In [1]: import numpy as np

In [2]: np.set_printoptions(suppress=True, linewidth=200)

In [3]: A2 = np.array([[-1, 1], [-1, -3]])

In [4]: mat = np.tile(A2, (2, 2))

In [5]: print(mat)
[[-1  1 -1  1]
 [-1 -3 -1 -3]
 [-1  1 -1  1]
 [-1 -3 -1 -3]]

In [6]: G = mat.T @ mat

In [7]: np.trace(G), (mat ** 2).sum()
Out[7]: (np.int64(48), np.int64(48))

In [8]: np.allclose(G, G.T)
Out[8]: True

In [9]: G
Out[9]: 
array([[ 4,  4,  4,  4],
       [ 4, 20,  4, 20],
       [ 4,  4,  4,  4],
       [ 4, 20,  4, 20]])

In [10]: np.diag(G)
Out[10]: array([ 4, 20,  4, 20])

In [11]: np.round(np.linalg.eigvalsh(G)[::-1], 2) + 0
Out[11]: array([41.89,  6.11,  0.  ,  0.  ])

In [12]: (mat @ mat.T).shape
Out[12]: (4, 4)

In [13]: np.round(np.linalg.svd(mat, compute_uv=False) ** 2, 2) + 0
Out[13]: array([41.89,  6.11,  0.  ,  0.  ])

In [14]: np.linalg.matrix_rank(G)
Out[14]: np.int64(2)

In [15]: np.einsum("ij,ji->", mat, mat)
Out[15]: np.int64(32)

In [16]: np.round(np.linalg.eigvals(mat).sum().real, 2)
Out[16]: np.float64(-8.0)

In [17]: np.round(np.linalg.det(2 * mat), 2), round(float(np.linalg.det(mat)), 2)
Out[17]: (np.float64(0.0), 0.0)

In [18]: print(np.einsum("ii->", mat))
-8

In [19]: print(np.round(np.linalg.eigvals(mat), 2) + 0)
[ 0.+0.j -4.+0.j -4.+0.j  0.+0.j]

In [20]: np.round(np.poly(mat), 2) + 0
Out[20]: array([ 1.,  8., 16.,  0.,  0.])

In [21]: np.abs(np.diag(np.linalg.qr(mat)[1])) > 1e-9
Out[21]: array([ True,  True, False, False])

In [22]: np.allclose(mat[:-1].T @ np.linalg.lstsq(mat[:-1].T, mat[-1])[0], mat[-1])
Out[22]: True

In [23]: round(float(np.trace(np.linalg.pinv(mat) @ mat)), 2)
Out[23]: 2.0

In [24]: np.unique(mat.round(6), axis=0).shape
Out[24]: (2, 4)

In [25]: K = np.loadtxt("run12.csv", delimiter=",")

In [26]: K
Out[26]: 
array([[-1.,  0.,  0.,  0.,  0.,  0.,  0.],
       [ 0.,  1.,  0.,  0.,  0.,  0.,  0.],
       [ 0.,  0.,  1.,  0.,  0.,  0.,  0.],
       [ 0.,  0.,  0.,  1.,  0.,  0.,  0.],
       [ 0.,  0.,  0.,  0., -1.,  0.,  0.],
       [ 0.,  0.,  0.,  0.,  0.,  1.,  0.],
       [ 0.,  0.,  0.,  0.,  0.,  0.,  1.]])

In [27]: # splits into 7 blocks

In [28]: x0 = np.array([1, 0, 3, 2, 1, 0, 1])

In [29]: rhs = K @ x0

In [30]: rhs
Out[30]: array([-1.,  0.,  3.,  2., -1.,  0.,  1.])

In [31]: np.round(np.linalg.solve(K, K[:, 5]), 2)
Out[31]: array([-0.,  0.,  0.,  0., -0.,  1.,  0.])

In [32]: f = np.array([1, 0, 2, 8, 3, 3, 2])

In [33]: A2 = K + np.outer(f, np.eye(7)[6])

In [34]: np.round(np.linalg.det(A2) / np.linalg.det(K), 2), round(float(1 + np.linalg.solve(K, f)[6]), 2)
Out[34]: (np.float64(3.0), 3.0)

In [35]: np.linalg.matrix_rank(np.linalg.inv(A2) - np.linalg.inv(K), tol=1e-8)
Out[35]: np.int64(1)

In [36]: np.linalg.matrix_rank(A2 - K)
Out[36]: np.int64(1)

In [37]: np.linalg.matrix_rank(K - K[0, 0] * np.eye(7))
Out[37]: np.int64(5)

In [38]: print(np.round(np.sort(np.linalg.eigvals(K)), 2))
[-1. -1.  1.  1.  1.  1.  1.]

In [39]: x0 = np.array([9, 7, 2, 2, 8, 5, 3])

In [40]: np.round(np.abs(np.linalg.eigvals(K)), 2)
Out[40]: array([1., 1., 1., 1., 1., 1., 1.])

In [41]: K.T @ (K @ x0)
Out[41]: array([9., 7., 2., 2., 8., 5., 3.])

In [42]: 7 - np.linalg.matrix_rank(K - np.eye(7), tol=1e-8)
Out[42]: np.int64(5)

In [43]: round(np.linalg.norm(x0), 2), np.round(np.linalg.norm(K @ x0), 2)
Out[43]: (np.float64(15.36), np.float64(15.36))

In [44]: np.round(np.linalg.inv(K), 2)
Out[44]: 
array([[-1., -0., -0., -0., -0., -0., -0.],
       [ 0.,  1.,  0.,  0.,  0.,  0.,  0.],
       [ 0.,  0.,  1.,  0.,  0.,  0.,  0.],
       [ 0.,  0.,  0.,  1.,  0.,  0.,  0.],
       [-0., -0., -0., -0., -1., -0., -0.],
       [ 0.,  0.,  0.,  0.,  0.,  1.,  0.],
       [ 0.,  0.,  0.,  0.,  0.,  0.,  1.]])

In [45]: [p for p in range(1, 25) if np.allclose(np.linalg.matrix_power(K, p), np.eye(7))]
Out[45]: [2, 4, 6, 8, 10, 12, 14, 16, 18, 20, 22, 24]

In [46]: A2 = np.array([[1.3, 0.1, 1.9, 0.8],
    ...:     [2.0, 0.5, -0.7, 0.1],
    ...:     [-0.5, -1.3, 1.1, -0.1],
    ...:     [0.4, -1.1, 0.1, 0.2],
    ...:     [1.7, -0.1, -1.9, -2.1],
    ...:     [-1.6, 0.4, -1.0, 0.2]])

In [47]: Z = np.array([[0.0, 0.5, 0.3, -0.7, 0.4],
    ...:     [-1.0, 0.7, -1.6, 1.0, 0.2],
    ...:     [2.2, 0.1, 1.3, 1.1, 1.6],
    ...:     [-1.3, 1.4, 0.0, 0.4, 0.3]])

In [48]: W0 = A2 @ Z

In [49]: print(W0.round(2))
[[ 3.04  2.03  2.7   1.6   3.82]
 [-2.17  1.42 -1.11 -1.63 -0.19]
 [ 3.85 -1.19  3.36  0.22  1.27]
 [ 1.06 -0.28  2.01 -1.19  0.16]
 [-1.35 -2.35 -1.8  -4.22 -3.01]
 [-2.86 -0.34 -2.42  0.5  -2.1 ]]

In [50]: # looks like rank 4

In [51]: r = np.linalg.matrix_rank(W0)

In [52]: r
Out[52]: np.int64(4)

In [53]: N = np.linalg.svd(W0)[2][r:].T

In [54]: [int(np.linalg.matrix_rank(W0[:i])) for i in range(1, len(W0) + 1)]
Out[54]: [1, 2, 3, 4, 4, 4]

In [55]: np.round(N[:, 0] / N[np.abs(N[:, 0]).round(6).argmax(), 0], 2)
Out[55]: array([-0.79, -0.94,  0.19, -0.02,  1.  ])
